% ipython --no-banner

In [1]: import numpy as np

In [2]: from numpy import linalg as LA

In [3]: np.set_printoptions(precision=2, suppress=True, linewidth=140)

In [4]: data = np.array([[1, -3, 9, -27],
   ...:     [1, -2, 4, -8],
   ...:     [1, -1, 1, -1],
   ...:     [1, 0, 0, 0],
   ...:     [1, 1, 1, 1],
   ...:     [1, 2, 4, 8],
   ...:     [1, 3, 9, 27],
   ...:     [1, 4, 16, 64],
   ...:     [1, 5, 25, 125],
   ...:     [1, 6, 36, 216],
   ...:     [1, 7, 49, 343]])

In [5]: print(data)
[[  1  -3   9 -27]
 [  1  -2   4  -8]
 [  1  -1   1  -1]
 [  1   0   0   0]
 [  1   1   1   1]
 [  1   2   4   8]
 [  1   3   9  27]
 [  1   4  16  64]
 [  1   5  25 125]
 [  1   6  36 216]
 [  1   7  49 343]]

In [6]: # column 3 is much longer than the rest

In [7]: M2 = data / LA.norm(data, axis=1, keepdims=True)

In [8]: cov = M2 @ M2.T

In [9]: print(LA.norm(M2, axis=1))
[1. 1. 1. 1. 1. 1. 1. 1. 1. 1. 1.]

In [10]: print(round(float(np.degrees(np.arccos(np.clip(cov[2, 10], -1, 1)))), 2))
115.65

In [11]: print(np.argwhere(np.triu(np.abs(cov) > 0.95, 1)))
[[ 0  1]
 [ 5  6]
 [ 5  7]
 [ 6  7]
 [ 6  8]
 [ 6  9]
 [ 6 10]
 [ 7  8]
 [ 7  9]
 [ 7 10]
 [ 8  9]
 [ 8 10]
 [ 9 10]]

In [12]: vec = np.array([-2, 0, -2, -1])

In [13]: rhs = data @ vec

In [14]: print(np.round(LA.lstsq(data, rhs)[0], 2) + 0)
[-2.  0. -2. -1.]

In [15]: rng = np.random.default_rng(181)

In [16]: rhs = rhs + 0.05 * rng.normal(size=11)

In [17]: print(rhs)
[   6.97   -2.06   -3.07   -2.1    -5.01  -17.96  -47.01  -97.91 -177.03 -289.94 -443.01]

In [18]: b, *_ = LA.lstsq(data, rhs)

In [19]: print(round(LA.norm(rhs - data @ b), 2))
0.12

In [20]: print(b)
[-2.06  0.02 -1.99 -1.  ]

In [21]: print(b.round())
[-2.  0. -2. -1.]

In [22]: proj = data @ LA.solve(data.T @ data, data.T)

In [23]: print(np.round(proj @ data[:, 2], 2) + 0)
[ 9.  4.  1.  0.  1.  4.  9. 16. 25. 36. 49.]

In [24]: print(round(np.trace(proj), 2))
4.0

In [25]: print(np.round(LA.eigvalsh(proj), 2) + 0)
[0. 0. 0. 0. 0. 0. 0. 1. 1. 1. 1.]

In [26]: M2 = np.array([[2, 1, 3, -3, 0, -2, -3, -2, -1, 3, -3, 1, 0],
    ...:     [3, 1, -1, 2, 1, -1, 0, 3, 1, 0, 2, 0, -3],
    ...:     [1, 1, 1, 1, 3, 2, 3, 0, 1, 3, -1, 3, -3],
    ...:     [-2, 0, -1, 2, -1, -1, 2, -1, -1, -3, -2, -3, -3],
    ...:     [1, -1, 2, 1, -3, 2, 2, -3, 0, -1, -1, 3, 1],
    ...:     [2, 3, 0, 2, -3, -3, 0, 2, 3, 1, 1, -3, 0],
    ...:     [-1, -2, -2, -1, -2, -1, 1, 1, 2, -1, -3, 1, -2],
    ...:     [3, -3, 2, -3, 3, 3, -3, 0, 3, 1, 0, -1, 0],
    ...:     [1, 0, 2, 2, 3, -3, 3, 0, 2, -3, 0, -1, 3],
    ...:     [3, 0, 0, 2, -2, -1, -3, -3, -2, -1, -1, -1, 0],
    ...:     [-1, 1, -3, -2, 2, 2, 1, 2, -2, 3, 2, 2, -1],
    ...:     [0, 2, -2, 3, 2, -2, 1, 1, -3, 2, -3, 2, 3],
    ...:     [3, 0, -1, 0, -1, 0, 2, -1, -1, 0, -2, -1, -2]])

In [27]: J = M2 + M2.T

In [28]: print(J)
[[ 4  4  4 -5  1  0 -4  1  0  6 -4  1  3]
 [ 4  2  0  2  0  2 -2  0  1  0  3  2 -3]
 [ 4  0  2  0  5  2  1  2  3  3 -4  1 -4]
 [-5  2  0  4  0  1  1 -4  1 -1 -4  0 -3]
 [ 1  0  5  0 -6 -1  0  0  3 -3  1  5  0]
 [ 0  2  2  1 -1 -6 -1  5  0  0  3 -5  0]
 [-4 -2  1  1  0 -1  2 -2  5 -4 -2  2  0]
 [ 1  0  2 -4  0  5 -2  0  3 -2  2  0 -1]
 [ 0  1  3  1  3  0  5  3  4 -5 -2 -4  2]
 [ 6  0  3 -1 -3  0 -4 -2 -5 -2  2  1  0]
 [-4  3 -4 -4  1  3 -2  2 -2  2  4 -1 -3]
 [ 1  2  1  0  5 -5  2  0 -4  1 -1  4  2]
 [ 3 -3 -4 -3  0  0  0 -1  2  0 -3  2 -4]]

In [29]: vec = np.array([0, 0, -1, -1, 1, 2, -1, -1, 0, 2, 0, -1, 0])

In [30]: rhs = J @ vec

In [31]: b, lr = np.zeros(13), 1 / LA.norm(J, 2) ** 2

In [32]: for i in range(200):
    ...:     b -= lr * J.T @ (J @ b - rhs)
    ...:     if i % 50 == 0: print(i, round(LA.norm(J @ b - rhs), 2))
    ...: 
0 16.5
50 0.53
100 0.29
150 0.26

In [33]: print(np.round(LA.cond(J), 2))
37.82

In [34]: print(b)
[-0.07 -0.05 -1.09 -0.86  1.03  2.08 -1.29 -0.68 -0.08  1.82 -0.19 -0.86  0.08]
